In [1]: import numpy as np

In [2]: import numpy.linalg as la

In [3]: np.set_printoptions(precision=2, suppress=True, linewidth=200, floatmode="fixed")

In [4]: rnd = lambda a: np.round(a, 2) + 0

In [5]: m1 = np.load("mat.npy")

In [6]: m1
Out[6]: 
array([[11.00, -6.00, -9.00,  3.00,  9.00, -9.00, -6.00,  9.00, -3.00],
       [-6.00,  6.00,  6.00, -2.00, -6.00,  6.00,  4.00, -6.00,  2.00],
       [-9.00,  6.00, 11.00, -3.00, -9.00,  9.00,  6.00, -9.00,  3.00],
       [ 3.00, -2.00, -3.00,  3.00,  3.00, -3.00, -2.00,  3.00, -1.00],
       [ 9.00, -6.00, -9.00,  3.00, 11.00, -9.00, -6.00,  9.00, -3.00],
       [-9.00,  6.00,  9.00, -3.00, -9.00, 11.00,  6.00, -9.00,  3.00],
       [-6.00,  4.00,  6.00, -2.00, -6.00,  6.00,  6.00, -6.00,  2.00],
       [ 9.00, -6.00, -9.00,  3.00,  9.00, -9.00, -6.00, 11.00, -3.00],
       [-3.00,  2.00,  3.00, -1.00, -3.00,  3.00,  2.00, -3.00,  3.00]])

In [7]: def softmax(z):
   ...:     e = np.exp(z - z.max(axis=-1, keepdims=True))
   ...:     return e / e.sum(axis=-1, keepdims=True)
   ...: 

In [8]: rnd(softmax(m1[3] + -1))
Out[8]: array([0.25, 0.00, 0.00, 0.25, 0.25, 0.00, 0.00, 0.25, 0.00])

In [9]: att = m1 @ m1.T / np.sqrt(9)

In [10]: rnd(softmax(att + np.triu(np.full(att.shape, -np.inf), 1)))
Out[10]: 
array([[1.00, 0.00, 0.00, 0.00, 0.00, 0.00, 0.00, 0.00, 0.00],
       [0.00, 1.00, 0.00, 0.00, 0.00, 0.00, 0.00, 0.00, 0.00],
       [0.00, 0.00, 1.00, 0.00, 0.00, 0.00, 0.00, 0.00, 0.00],
       [1.00, 0.00, 0.00, 0.00, 0.00, 0.00, 0.00, 0.00, 0.00],
       [0.21, 0.00, 0.00, 0.00, 0.79, 0.00, 0.00, 0.00, 0.00],
       [0.00, 0.00, 0.21, 0.00, 0.00, 0.79, 0.00, 0.00, 0.00],
       [0.00, 0.00, 0.50, 0.00, 0.00, 0.50, 0.00, 0.00, 0.00],
       [0.17, 0.00, 0.00, 0.00, 0.17, 0.00, 0.00, 0.65, 0.00],
       [0.00, 0.00, 0.50, 0.00, 0.00, 0.50, 0.00, 0.00, 0.00]])

In [11]: rnd(softmax(att)[3] @ m1)
Out[11]: array([ 9.67, -6.00, -9.00,  3.00,  9.67, -9.00, -6.00,  9.67, -3.00])

In [12]: x0 = np.array([2, 1, 1, 1, 1, 0, 1, 2, 2])

In [13]: rhs = m1 @ x0

In [14]: b, lr = np.zeros(9), 1 / la.norm(m1, 2) ** 2

In [15]: for i in range(150):
    ...:     b -= lr * m1.T @ (m1 @ b - rhs)
    ...:     if i % 50 == 0: print(i, round(la.norm(m1 @ b - rhs), 2))
    ...: 
0 8.02
50 7.54
100 7.09

In [16]: print(rnd(la.cond(m1)))
28.5

In [17]: q, vecs = la.qr(m1[:, :1])[0], la.qr(m1[:, 1:])[0]

In [18]: sig = la.svd(q.T @ vecs, compute_uv=False)

In [19]: (sig > 0.9).sum()
Out[19]: np.int64(1)

In [20]: print(rnd(la.norm(q @ q.T - vecs @ vecs.T, 2)))
1.0

In [21]: x0 = np.array([0, 0, 2, 1, -1, -3, -3, 0, 2])

In [22]: h = np.maximum(m1 @ x0, 0)

In [23]: m1.T @ h
Out[23]: array([ 438.00, -272.00, -408.00,  150.00,  434.00, -408.00, -272.00,  438.00, -136.00])

In [24]: np.maximum(m1 @ (3 * x0), 0)
Out[24]: array([45.00,  0.00,  0.00, 21.00, 39.00,  0.00,  0.00, 45.00,  0.00])

In [25]: np.flatnonzero(h > 1e-9)
Out[25]: array([0, 3, 4, 7])

In [26]: np.maximum(m1 @ x0, 0) - np.maximum(-m1 @ x0, 0)
Out[26]: array([ 15.00, -10.00, -11.00,   7.00,  13.00, -21.00, -16.00,  15.00,  -1.00])

In [27]: M = np.load("test16.npy")

In [28]: M
Out[28]: 
array([[ 0, -2,  0, -2,  0, -2],
       [ 2,  0,  2,  0,  2,  0],
       [-3,  0, -3,  0, -3,  0],
       [ 0, -2,  0, -2,  0, -2],
       [ 2,  0,  2,  0,  2,  0],
       [-3,  0, -3,  0, -3,  0]])

In [29]: rank = la.matrix_rank(M)

In [30]: rank
Out[30]: np.int64(2)

In [31]: null = la.svd(M)[2][rank:].T

In [32]: [int(la.matrix_rank(M[:i])) for i in range(1, len(M) + 1)]
Out[32]: [1, 2, 2, 2, 2, 2]

In [33]: print(la.matrix_rank(M.T @ M), la.matrix_rank(M @ M.T))
2 2

In [34]: rnd(la.norm(M, 2) / la.norm(M))
Out[34]: np.float64(0.87)

In [35]: [round(float(x), 2) for x in la.svd(M, compute_uv=False)[:3]]
Out[35]: [8.83, 4.9, 0.0]

In [36]: print(M.ravel(order="F"))
[ 0  2 -3  0  2 -3 -2  0  0 -2  0  0  0  2 -3  0  2 -3 -2  0  0 -2  0  0  0  2 -3  0  2 -3 -2  0  0 -2  0  0]

In [37]: t3 = M.reshape(6, 2, -1)

In [38]: t3.sum(axis=1)
Out[38]: 
array([[-2, -2, -2],
       [ 2,  2,  2],
       [-3, -3, -3],
       [-2, -2, -2],
       [ 2,  2,  2],
       [-3, -3, -3]])

In [39]: np.einsum("ihd,jhd->hij", t3, t3).shape
Out[39]: (2, 6, 6)

In [40]: A2 = np.array([[2, -2, 2],
    ...:     [1, 1, 1],
    ...:     [3, 3, 3],
    ...:     [3, 0, 3],
    ...:     [3, 0, -1],
    ...:     [-2, -3, -2]])

In [41]: np.einsum("ij,ij->i", M, M)
Out[41]: array([12, 12, 27, 12, 12, 27])

In [42]: np.einsum("ik,kj->ij", M, A2)
Out[42]: 
array([[ -4,   4,  -4],
       [ 16,   2,   8],
       [-24,  -3, -12],
       [ -4,   4,  -4],
       [ 16,   2,   8],
       [-24,  -3, -12]])

In [43]: M @ A2
Out[43]: 
array([[ -4,   4,  -4],
       [ 16,   2,   8],
       [-24,  -3, -12],
       [ -4,   4,  -4],
       [ 16,   2,   8],
       [-24,  -3, -12]])

In [44]: la.matrix_rank(M @ A2)
Out[44]: np.int64(2)

In [45]: rng = np.random.default_rng(1296)

In [46]: z = rng.permutation(6)

In [47]: z
Out[47]: array([5, 0, 4, 1, 3, 2])

In [48]: A2 = M[z][:, z]

In [49]: np.trace(A2)
Out[49]: np.int64(-3)

In [50]: np.diag(A2)
Out[50]: array([ 0,  0,  2,  0, -2, -3])

In [51]: J = np.loadtxt("x.csv", delimiter=",")

In [52]: rnd(J)
Out[52]: 
array([[ 0.99, -0.06, -0.06, -0.01, -0.01, -0.03, -0.06, -0.01, -0.06, -0.06, -0.03, -0.06],
       [-0.06,  0.71, -0.29, -0.06, -0.06, -0.17, -0.29, -0.06, -0.29, -0.29, -0.17, -0.29],
       [-0.06, -0.29,  0.71, -0.06, -0.06, -0.17, -0.29, -0.06, -0.29, -0.29, -0.17, -0.29],
       [-0.01, -0.06, -0.06,  0.99, -0.01, -0.03, -0.06, -0.01, -0.06, -0.06, -0.03, -0.06],
       [-0.01, -0.06, -0.06, -0.01,  0.99, -0.03, -0.06, -0.01, -0.06, -0.06, -0.03, -0.06],
       [-0.03, -0.17, -0.17, -0.03, -0.03,  0.90, -0.17, -0.03, -0.17, -0.17, -0.10, -0.17],
       [-0.06, -0.29, -0.29, -0.06, -0.06, -0.17,  0.71, -0.06, -0.29, -0.29, -0.17, -0.29],
       [-0.01, -0.06, -0.06, -0.01, -0.01, -0.03, -0.06,  0.99, -0.06, -0.06, -0.03, -0.06],
       [-0.06, -0.29, -0.29, -0.06, -0.06, -0.17, -0.29, -0.06,  0.71, -0.29, -0.17, -0.29],
       [-0.06, -0.29, -0.29, -0.06, -0.06, -0.17, -0.29, -0.06, -0.29,  0.71, -0.17, -0.29],
       [-0.03, -0.17, -0.17, -0.03, -0.03, -0.10, -0.17, -0.03, -0.17, -0.17,  0.90, -0.17],
       [-0.06, -0.29, -0.29, -0.06, -0.06, -0.17, -0.29, -0.06, -0.29, -0.29, -0.17,  0.71]])

In [53]: evals, vecs = la.eigh(J)

In [54]: rnd(vecs.T @ J @ vecs)
Out[54]: 
array([[-1.00,  0.00,  0.00,  0.00,  0.00,  0.00,  0.00,  0.00,  0.00,  0.00,  0.00,  0.00],
       [ 0.00,  1.00,  0.00,  0.00,  0.00,  0.00,  0.00,  0.00,  0.00,  0.00,  0.00,  0.00],
       [ 0.00,  0.00,  1.00,  0.00,  0.00,  0.00,  0.00,  0.00,  0.00,  0.00,  0.00,  0.00],
       [ 0.00,  0.00,  0.00,  1.00,  0.00,  0.00,  0.00,  0.00,  0.00,  0.00,  0.00,  0.00],
       [ 0.00,  0.00,  0.00,  0.00,  1.00,  0.00,  0.00,  0.00,  0.00,  0.00,  0.00,  0.00],
       [ 0.00,  0.00,  0.00,  0.00,  0.00,  1.00,  0.00,  0.00,  0.00,  0.00,  0.00,  0.00],
       [ 0.00,  0.00,  0.00,  0.00,  0.00,  0.00,  1.00,  0.00,  0.00,  0.00,  0.00,  0.00],
       [ 0.00,  0.00,  0.00,  0.00,  0.00,  0.00,  0.00,  1.00,  0.00,  0.00,  0.00,  0.00],
       [ 0.00,  0.00,  0.00,  0.00,  0.00,  0.00,  0.00,  0.00,  1.00,  0.00,  0.00,  0.00],
       [ 0.00,  0.00,  0.00,  0.00,  0.00,  0.00,  0.00,  0.00,  0.00,  1.00,  0.00,  0.00],
       [ 0.00,  0.00,  0.00,  0.00,  0.00,  0.00,  0.00,  0.00,  0.00,  0.00,  1.00,  0.00],
       [ 0.00,  0.00,  0.00,  0.00,  0.00,  0.00,  0.00,  0.00,  0.00,  0.00,  0.00,  1.00]])

In [55]: (evals > 1e-8).sum(), (evals < -1e-8).sum()
Out[55]: (np.int64(11), np.int64(1))

In [56]: print(rnd(evals))
[-1.00  1.00  1.00  1.00  1.00  1.00  1.00  1.00  1.00  1.00  1.00  1.00]

In [57]: print(np.unique(evals.round(6) + 0, return_counts=True)[1])
[ 1 11]

In [58]: rnd(la.svd(J, compute_uv=False))
Out[58]: array([1.00, 1.00, 1.00, 1.00, 1.00, 1.00, 1.00, 1.00, 1.00, 1.00, 1.00, 1.00])

In [59]: print(rnd(vecs @ np.diag(evals) @ vecs.T))
[[ 0.99 -0.06 -0.06 -0.01 -0.01 -0.03 -0.06 -0.01 -0.06 -0.06 -0.03 -0.06]
 [-0.06  0.71 -0.29 -0.06 -0.06 -0.17 -0.29 -0.06 -0.29 -0.29 -0.17 -0.29]
 [-0.06 -0.29  0.71 -0.06 -0.06 -0.17 -0.29 -0.06 -0.29 -0.29 -0.17 -0.29]
 [-0.01 -0.06 -0.06  0.99 -0.01 -0.03 -0.06 -0.01 -0.06 -0.06 -0.03 -0.06]
 [-0.01 -0.06 -0.06 -0.01  0.99 -0.03 -0.06 -0.01 -0.06 -0.06 -0.03 -0.06]
 [-0.03 -0.17 -0.17 -0.03 -0.03  0.90 -0.17 -0.03 -0.17 -0.17 -0.10 -0.17]
 [-0.06 -0.29 -0.29 -0.06 -0.06 -0.17  0.71 -0.06 -0.29 -0.29 -0.17 -0.29]
 [-0.01 -0.06 -0.06 -0.01 -0.01 -0.03 -0.06  0.99 -0.06 -0.06 -0.03 -0.06]
 [-0.06 -0.29 -0.29 -0.06 -0.06 -0.17 -0.29 -0.06  0.71 -0.29 -0.17 -0.29]
 [-0.06 -0.29 -0.29 -0.06 -0.06 -0.17 -0.29 -0.06 -0.29  0.71 -0.17 -0.29]
 [-0.03 -0.17 -0.17 -0.03 -0.03 -0.10 -0.17 -0.03 -0.17 -0.17  0.90 -0.17]
 [-0.06 -0.29 -0.29 -0.06 -0.06 -0.17 -0.29 -0.06 -0.29 -0.29 -0.17  0.71]]

In [60]: W0 = np.loadtxt("run13.csv", delimiter=",")

In [61]: W0
Out[61]: 
array([[ 75.00, -17.00,   6.00,  44.00,  -3.00,   7.00,   1.00, -12.00,   2.00,  -3.00,  19.00],
       [-17.00,  67.00,  -6.00, -16.00,  14.00, -12.00,  15.00, -29.00,  31.00,  -4.00,  -8.00],
       [  6.00,  -6.00,  54.00,  34.00, -12.00,  10.00,  -9.00, -12.00,  -2.00,  19.00,   5.00],
       [ 44.00, -16.00,  34.00,  69.00, -34.00,   5.00, -17.00,  -7.00, -13.00,   6.00,  24.00],
       [ -3.00,  14.00, -12.00, -34.00,  63.00, -15.00,  13.00,  -8.00,  20.00,  -4.00,  -2.00],
       [  7.00, -12.00,  10.00,   5.00, -15.00,  44.00,   7.00,  -4.00,  14.00,  -3.00, -16.00],
       [  1.00,  15.00,  -9.00, -17.00,  13.00,   7.00,  62.00,   0.00,  23.00,  23.00,  16.00],
       [-12.00, -29.00, -12.00,  -7.00,  -8.00,  -4.00,   0.00,  41.00, -31.00,  18.00,   7.00],
       [  2.00,  31.00,  -2.00, -13.00,  20.00,  14.00,  23.00, -31.00,  54.00,  -5.00,  -6.00],
       [ -3.00,  -4.00,  19.00,   6.00,  -4.00,  -3.00,  23.00,  18.00,  -5.00,  63.00,  21.00],
       [ 19.00,  -8.00,   5.00,  24.00,  -2.00, -16.00,  16.00,   7.00,  -6.00,  21.00,  56.00]])

In [62]: evals, vecs = la.eigh(W0)

In [63]: x0 = np.array([4, 0, 2, 1, -4, -3, 5, 0, 2, 0, 3])

In [64]: (np.sign(vecs[:, -1].round(6)) == np.sign(vecs[0, -1].round(6))).astype(int)
Out[64]: array([1, 0, 1, 1, 0, 1, 0, 1, 0, 1, 1])

In [65]: print(x0 @ W0 @ x0)
5925.0

In [66]: rnd(x0 @ W0 @ x0 / (x0 @ x0)), rnd(evals[0]), rnd(evals[-1])
Out[66]: (np.float64(70.54), np.float64(2.84), np.float64(172.53))

In [67]: rnd(la.eigvalsh(W0[1:, 1:]))
Out[67]: array([  5.08,   9.84,  11.95,  17.01,  44.85,  47.96,  67.61, 102.33, 106.28, 160.09])

In [68]: rnd(vecs * np.abs(evals) @ vecs.T)
Out[68]: 
array([[ 75.00, -17.00,   6.00,  44.00,  -3.00,   7.00,   1.00, -12.00,   2.00,  -3.00,  19.00],
       [-17.00,  67.00,  -6.00, -16.00,  14.00, -12.00,  15.00, -29.00,  31.00,  -4.00,  -8.00],
       [  6.00,  -6.00,  54.00,  34.00, -12.00,  10.00,  -9.00, -12.00,  -2.00,  19.00,   5.00],
       [ 44.00, -16.00,  34.00,  69.00, -34.00,   5.00, -17.00,  -7.00, -13.00,   6.00,  24.00],
       [ -3.00,  14.00, -12.00, -34.00,  63.00, -15.00,  13.00,  -8.00,  20.00,  -4.00,  -2.00],
       [  7.00, -12.00,  10.00,   5.00, -15.00,  44.00,   7.00,  -4.00,  14.00,  -3.00, -16.00],
       [  1.00,  15.00,  -9.00, -17.00,  13.00,   7.00,  62.00,   0.00,  23.00,  23.00,  16.00],
       [-12.00, -29.00, -12.00,  -7.00,  -8.00,  -4.00,   0.00,  41.00, -31.00,  18.00,   7.00],
       [  2.00,  31.00,  -2.00, -13.00,  20.00,  14.00,  23.00, -31.00,  54.00,  -5.00,  -6.00],
       [ -3.00,  -4.00,  19.00,   6.00,  -4.00,  -3.00,  23.00,  18.00,  -5.00,  63.00,  21.00],
       [ 19.00,  -8.00,   5.00,  24.00,  -2.00, -16.00,  16.00,   7.00,  -6.00,  21.00,  56.00]])

In [69]: np.abs(W0).sum(axis=1).max(), rnd(np.abs(evals).max())
Out[69]: (np.float64(269.0), np.float64(172.53))
